In [1]: import numpy as np

In [2]: from numpy import linalg as LA

In [3]: np.set_printoptions(precision=2, suppress=True, linewidth=140)

In [4]: J = np.loadtxt("sample3.csv", delimiter=",")

In [5]: J
Out[5]: 
array([[9., 9., 6., 9.],
       [9., 9., 6., 9.],
       [6., 6., 4., 6.],
       [9., 9., 6., 9.]])

In [6]: left, s, vt = LA.svd(J)

In [7]: s.round(2) + 0
Out[7]: array([31.,  0.,  0.,  0.])

In [8]: B = left[:, :1] @ np.diag(s[:1]) @ vt[:1]

In [9]: np.round(LA.norm(J - B) / LA.norm(J), 2)
Out[9]: np.float64(0.0)

In [10]: B
Out[10]: 
array([[9., 9., 6., 9.],
       [9., 9., 6., 9.],
       [6., 6., 4., 6.],
       [9., 9., 6., 9.]])

In [11]: LA.matrix_rank(B)
Out[11]: np.int64(1)

In [12]: LA.matrix_rank(J, rtol=0.05)
Out[12]: np.int64(1)

In [13]: round(np.abs(J - B).max(), 2)
Out[13]: np.float64(0.0)

In [14]: ev, evecs = LA.eigh(B)

In [15]: np.round(evecs.T @ evecs, 2) + 0
Out[15]: 
array([[1., 0., 0., 0.],
       [0., 1., 0., 0.],
       [0., 0., 1., 0.],
       [0., 0., 0., 1.]])

In [16]: evecs @ np.diag(ev) @ evecs.T
Out[16]: 
array([[9., 9., 6., 9.],
       [9., 9., 6., 9.],
       [6., 6., 4., 6.],
       [9., 9., 6., 9.]])

In [17]: round(float(ev.sum()), 2), round(np.trace(B), 2)
Out[17]: (31.0, np.float64(31.0))

In [18]: np.round(evecs.T @ B @ evecs, 2) + 0
Out[18]: 
array([[ 0.,  0.,  0.,  0.],
       [ 0.,  0.,  0.,  0.],
       [ 0.,  0.,  0.,  0.],
       [ 0.,  0.,  0., 31.]])

In [19]: feats = np.loadtxt("m.csv", delimiter=",")

In [20]: feats
Out[20]: 
array([[6., 7.],
       [7., 9.]])

In [21]: ev, evecs = LA.eig(feats)

In [22]: np.round(feats @ evecs[:, 0] - ev[0] * evecs[:, 0], 2) + 0
Out[22]: array([0., 0.])

In [23]: np.sort(LA.eigvals(feats.T))
Out[23]: array([ 0.34, 14.66])

In [24]: ev
Out[24]: array([ 0.34, 14.66])

In [25]: np.sort(LA.eigvals(LA.inv(feats)))
Out[25]: array([0.07, 2.93])

In [26]: rng = np.random.default_rng(837)

In [27]: labels = rng.permutation(2)

In [28]: labels
Out[28]: array([1, 0])

In [29]: B = feats[labels][:, labels]

In [30]: np.trace(B)
Out[30]: np.float64(15.0)

In [31]: np.diag(B)
Out[31]: array([9., 6.])

In [32]: q = feats.astype(float).copy()

In [33]: for j in range(2):
    ...:     q[:, j] -= q[:, :j] @ (q[:, :j].T @ q[:, j])
    ...:     q[:, j] /= LA.norm(q[:, j])
    ...: 

In [34]: np.round(q.T @ feats, 2) + 0
Out[34]: 
array([[ 9.22, 11.39],
       [ 0.  ,  0.54]])

In [35]: q
Out[35]: 
array([[ 0.65, -0.76],
       [ 0.76,  0.65]])

In [36]: np.round(q.T @ q, 2) + 0
Out[36]: 
array([[1., 0.],
       [0., 1.]])

In [37]: LA.cond(feats) > 100
Out[37]: np.False_

In [38]: LA.matrix_rank(feats, rtol=0.1)
Out[38]: np.int64(1)

In [39]: np.argsort(-LA.norm(feats, axis=0).round(6), kind="stable")[:3]
Out[39]: array([1, 0])

In [40]: W0 = np.load("dump.npy")

In [41]: W0
Out[41]: 
array([[ 1,  1,  1,  1,  1,  1,  1,  1],
       [ 1, -1, -1,  1, -1,  1,  1, -1],
       [ 1, -1,  1, -1,  1, -1,  1, -1]])

In [42]: vec = np.array([0, -1, -2, -3, 3, -3, 0, 0])

In [43]: h1 = np.maximum(W0 @ vec, 0)

In [44]: np.flatnonzero(h1 > 1e-9)
Out[44]: array([2])

In [45]: h1
Out[45]: array([0, 0, 8])

In [46]: T = np.stack([W0, -1 * W0, W0[::-1]])

In [47]: T.shape
Out[47]: (3, 3, 8)

In [48]: LA.matrix_rank(T)
Out[48]: array([3, 3, 3])

In [49]: np.einsum("bij,cij->bc", T, T)
Out[49]: 
array([[ 24, -24,   8],
       [-24,  24,  -8],
       [  8,  -8,  24]])

In [50]: arr = np.loadtxt("run2.csv", delimiter=",")

In [51]: arr
Out[51]: 
array([[2., 0., 2., 1.],
       [0., 2., 0., 2.],
       [2., 0., 2., 0.],
       [1., 2., 0., 2.]])

In [52]: B = np.array([[-2, -1], [0, -3]])

In [53]: Z = np.kron(B, arr)

In [54]: round(LA.norm(Z, 2), 2), round(LA.norm(B, 2) * LA.norm(arr, 2), 2)
Out[54]: (np.float64(14.86), np.float64(14.86))

In [55]: Z.shape
Out[55]: (8, 8)

In [56]: Z
Out[56]: 
array([[-4., -0., -4., -2., -2., -0., -2., -1.],
       [-0., -4., -0., -4., -0., -2., -0., -2.],
       [-4., -0., -4., -0., -2., -0., -2., -0.],
       [-2., -4., -0., -4., -1., -2., -0., -2.],
       [ 0.,  0.,  0.,  0., -6., -0., -6., -3.],
       [ 0.,  0.,  0.,  0., -0., -6., -0., -6.],
       [ 0.,  0.,  0.,  0., -6., -0., -6., -0.],
       [ 0.,  0.,  0.,  0., -3., -6., -0., -6.]])

In [57]: LA.matrix_rank(Z)
Out[57]: np.int64(8)

In [58]: T = np.stack([arr, -1 * arr, arr[::-1]])

In [59]: LA.norm(T, axis=(1, 2))
Out[59]: array([5.83, 5.83, 5.83])

In [60]: LA.matrix_rank(T.reshape(3, -1))
Out[60]: np.int64(2)

In [61]: def softmax(z):
    ...:     e = np.exp(z - z.max(axis=-1, keepdims=True))
    ...:     return e / e.sum(axis=-1, keepdims=True)
    ...: 

In [62]: softmax(arr[1])
Out[62]: array([0.06, 0.44, 0.06, 0.44])

In [63]: S = arr @ arr.T / np.sqrt(4)

In [64]: softmax(S)
Out[64]: 
array([[0.58, 0.02, 0.35, 0.05],
       [0.02, 0.48, 0.01, 0.48],
       [0.48, 0.01, 0.48, 0.02],
       [0.05, 0.35, 0.02, 0.58]])

In [65]: B = np.array([[1, -2],
    ...:     [4, -5],
    ...:     [-2, -1],
    ...:     [-3, 4],
    ...:     [-4, 5],
    ...:     [5, 5],
    ...:     [-3, 0],
    ...:     [3, 3]])

In [66]: LA.matrix_rank(W0 @ B)
Out[66]: np.int64(2)

In [67]: B.T @ W0.T
Out[67]: 
array([[  1,  -1, -17],
       [  9,   5,  -5]])

In [68]: np.einsum("ik,kj->ji", W0, B)
Out[68]: 
array([[  1,  -1, -17],
       [  9,   5,  -5]])

In [69]: E = np.load("w.npy")

In [70]: E
Out[70]: 
array([[ 0,  0, -2],
       [ 0,  0,  0],
       [-1,  0,  0]])

In [71]: rk = LA.matrix_rank(E)

In [72]: rk
Out[72]: np.int64(2)

In [73]: ns = LA.svd(E)[2][rk:].T

In [74]: ns.shape
Out[74]: (3, 1)

In [75]: left, s, vt = LA.svd(E)

In [76]: evecs = vt[:(s > 1e-8).sum()]

In [77]: vec = E[0] + -2 * E[1] + rng.integers(2) * np.eye(3)[0]

In [78]: vec
Out[78]: array([ 1.,  0., -2.])

In [79]: np.round(LA.norm(vec - evecs.T @ evecs @ vec), 2)
Out[79]: np.float64(0.0)

In [80]: LA.matrix_rank(np.vstack([E, vec]))
Out[80]: np.int64(2)

In [81]: np.allclose(evecs.T @ evecs @ vec, vec)
Out[81]: True

In [82]: A = np.load("x.npy")

In [83]: A
Out[83]: 
array([[1.  , 0.7 , 0.49],
       [0.7 , 1.  , 0.7 ],
       [0.49, 0.7 , 1.  ]])

In [84]: B = LA.inv(A)

In [85]: (np.abs(B) > 1e-9).astype(int)
Out[85]: 
array([[1, 1, 0],
       [1, 1, 1],
       [0, 1, 1]])

In [86]: np.allclose(B, A.T)
Out[86]: False

In [87]: np.round(A @ B, 2) + 0
Out[87]: 
array([[1., 0., 0.],
       [0., 1., 0.],
       [0., 0., 1.]])

In [88]: np.round(LA.cond(A), 2)
Out[88]: np.float64(10.06)

In [89]: ev, evecs = LA.eig(A)

In [90]: round(np.prod(ev), 2)
Out[90]: np.float64(0.26)

In [91]: r0 = np.array([0, -4, 1])

In [92]: B = A + np.outer(r0, np.eye(3)[0])

In [93]: np.round(LA.det(B) / LA.det(A), 2), round(float(1 + LA.solve(A, r0)[0]), 2)
Out[93]: (np.float64(6.49), 6.49)

In [94]: q, evecs = LA.qr(A[:, :2])[0], LA.qr(A[:, 2:])[0]

In [95]: s = LA.svd(q.T @ evecs, compute_uv=False)

In [96]: (s > 0.9).sum()
Out[96]: np.int64(1)

In [97]: np.degrees(np.arccos(s.clip(0, 1)))
Out[97]: array([18.52])

In [98]: B = np.array([[1], [6]])

In [99]: Z = np.array([[7, 4, 2, 7]])

In [100]: K = B @ Z + 0.1 * rng.normal(size=(2, 4))

In [101]: K
Out[101]: 
array([[ 6.99,  3.97,  1.95,  7.02],
       [41.93, 23.87, 12.11, 42.1 ]])

In [102]: B = np.array([[3, 3, 2], [3, 3, 2], [3, 3, 2], [0, 1, 1]])

In [103]: np.einsum("ij->j", K)
Out[103]: array([48.92, 27.84, 14.06, 49.12])

In [104]: np.vstack([K, B.T]).shape
Out[104]: (5, 4)

In [105]: LA.matrix_rank(K @ B)
Out[105]: np.int64(2)

In [106]: np.einsum("ik,kj->ij", K, B)
Out[106]: 
array([[ 38.71,  45.73,  32.83],
       [233.74, 275.84, 197.93]])

In [107]: np.round(LA.norm(K[0] - K[1]), 2)
Out[107]: np.float64(54.32)

In [108]: LA.norm(K, axis=1)
Out[108]: array([10.85, 65.17])

In [109]: round(float(LA.norm(K, 2) / LA.norm(K)), 2)
Out[109]: 1.0

In [110]: np.argsort(-LA.norm(K, axis=0).round(6), kind="stable")[:3]
Out[110]: array([3, 0, 1])

In [111]: [round(float(x), 2) for x in LA.svd(K, compute_uv=False)[:3]]
Out[111]: [66.07, 0.07]

In [112]: LA.cond(K) > 100
Out[112]: np.True_

In [113]: data = np.load("out19.npy")

In [114]: data
Out[114]: 
array([[46, 35, 46],
       [19, 14, 16],
       [ 0,  1,  1],
       [25, 10,  6],
       [ 0,  0,  0],
       [61, 38, 46],
       [ 6,  1,  0],
       [ 0,  9, 16],
       [39,  5,  0],
       [ 0,  6, 16],
       [28, 21, 26],
       [ 0,  0,  0]])

In [115]: vec = np.array([-2, 1, 4])

In [116]: y = data @ vec

In [117]: LA.lstsq(data, y)[0]
Out[117]: array([-2.,  1.,  4.])

In [118]: np.round(LA.pinv(data) @ data, 2) + 0
Out[118]: 
array([[1., 0., 0.],
       [0., 1., 0.],
       [0., 0., 1.]])

In [119]: y = y + 0.1 * rng.normal(size=12)

In [120]: y
Out[120]: array([126.86,  40.16,   4.99, -15.85,   0.06, 100.13, -10.95,  72.96, -73.07,  69.92,  69.03,   0.1 ])

In [121]: c, *_ = LA.lstsq(data, y)

In [122]: c.round()
Out[122]: array([-2.,  1.,  4.])

In [123]: round(float(LA.norm(y - data @ c)), 2)
Out[123]: 0.25

In [124]: Z = data[[9, 8]].astype(float)

In [125]: for _ in range(6):
     ...:     labels = LA.norm(data[:, None] - Z, axis=-1).argmin(axis=1)
     ...:     Z = np.array([data[labels == j].mean(axis=0) for j in range(2)])
     ...: 

In [126]: labels
Out[126]: array([1, 0, 0, 0, 0, 1, 0, 0, 0, 0, 1, 0])

In [127]: np.bincount(labels)
Out[127]: array([9, 3])

In [128]: Z
Out[128]: 
array([[ 9.89,  5.11,  6.11],
       [45.  , 31.33, 39.33]])

In [129]: Z[1] - Z[0]
Out[129]: array([35.11, 26.22, 33.22])

In [130]: softmax(Z).sum(axis=1)
Out[130]: array([1., 1.])

In [131]: softmax(Z[0] + 3)
Out[131]: array([0.97, 0.01, 0.02])

In [132]: np.round(softmax(10 * Z[0]), 2) + 0
Out[132]: array([1., 0., 0.])

In [133]: S = Z @ Z.T / np.sqrt(3)

In [134]: softmax(S)[0] @ Z
Out[134]: array([45.  , 31.33, 39.33])

In [135]: np.round(softmax(S), 2) + 0
Out[135]: 
array([[0., 1.],
       [0., 1.]])
